$ python -q
>>> import numpy as np
>>> np.set_printoptions(suppress=True, linewidth=160)
>>> tidy = lambda a: np.round(a, 3) + 0
>>> arr = np.loadtxt("dump.csv", delimiter=",")
>>> print(arr)
[[3. 0. 0. 0. 1. 2.]
 [0. 3. 0. 3. 2. 2.]
 [2. 1. 3. 0. 0. 3.]
 [0. 3. 0. 3. 2. 2.]
 [2. 1. 2. 3. 2. 3.]]
>>> # rank 4
>>> T = np.stack([arr, -2 * arr, arr[::-1]])
>>> print((T @ arr.T).shape)
(3, 5, 5)
>>> print(T.shape)
(3, 5, 6)
>>> print(T.sum(axis=0))
[[-1.  1.  2.  3.  1.  1.]
 [ 0.  0.  0.  0.  0.  0.]
 [ 0.  0.  0.  0.  0.  0.]
 [ 0.  0.  0.  0.  0.  0.]
 [ 1. -1. -2. -3. -1. -1.]]
>>> K = np.load("sample16.npy")
>>> print(K)
[[ 1.1  1.3  0.  -0.9 -1.4  0.8  0.8  0.7 -0.8]
 [-1.8 -0.5  2.7 -1.3  0.   1.8 -1.3 -0.1  0.4]
 [ 0.6 -0.6 -6.3 -0.7  1.7 -0.6  0.4  1.5  0.9]
 [ 1.2  2.7 -0.9 -0.3  1.2 -0.9  0.6  0.1  1.3]
 [-0.6  1.   0.3 -1.  -1.1 -0.9 -0.9  0.9 -0.1]
 [ 2.3  0.7  0.9 -0.2 -1.3 -0.8  0.3 -1.2  0.1]
 [-0.3 -0.4 -0.6 -0.2  2.4 -0.5  1.5  1.6  1.2]
 [ 1.5  1.   0.   0.8 -0.2 -0.8  0.3  0.3  0.3]
 [ 2.2 -1.3 -7.8  1.6 -0.1  1.1 -1.2  0.8  1.2]]
>>> print(tidy(np.linalg.svd(K, compute_uv=False)))
[11.204  5.099  4.678  3.033  2.246  2.072  1.514  1.299  0.212]
>>> print(np.abs(K).max())
7.8
>>> W = np.array([[-5, 5, 7, 6, 9],
...     [1, 2, 3, -3, 4],
...     [1, 1, 6, 7, 8],
...     [-2, 0, 6, 3, -3],
...     [2, -6, 9, 4, 9],
...     [3, 4, -3, 3, 4],
...     [7, -5, 3, 1, -4],
...     [-8, -1, 8, -1, 7],
...     [6, 0, 8, 8, -1]])
>>> coef = np.array([3, -1, 2, 0, 1])
>>> hid = np.maximum(K @ W + coef, 0)
>>> print((hid > 0).astype(int))
[[0 1 0 0 1]
 [1 1 0 1 1]
 [0 0 0 0 0]
 [1 0 1 1 1]
 [0 1 0 0 1]
 [1 1 1 1 1]
 [1 0 1 1 1]
 [0 1 1 1 1]
 [0 1 0 0 0]]
>>> print(np.linalg.matrix_rank(hid))
5
>>> W2 = np.array([[-3, -2, 2], [-3, -2, -2], [-1, 4, 2], [-5, 4, -5], [3, 0, -4]])
>>> print(W @ W2)
[[-10  52 -72]
 [ 15  -6   3]
 [-23  48 -55]
 [-24  40   5]
 [ 10  60 -22]
 [-21 -14 -39]
 [-26  12  41]
 [ 45  46 -21]
 [-69  52  -8]]
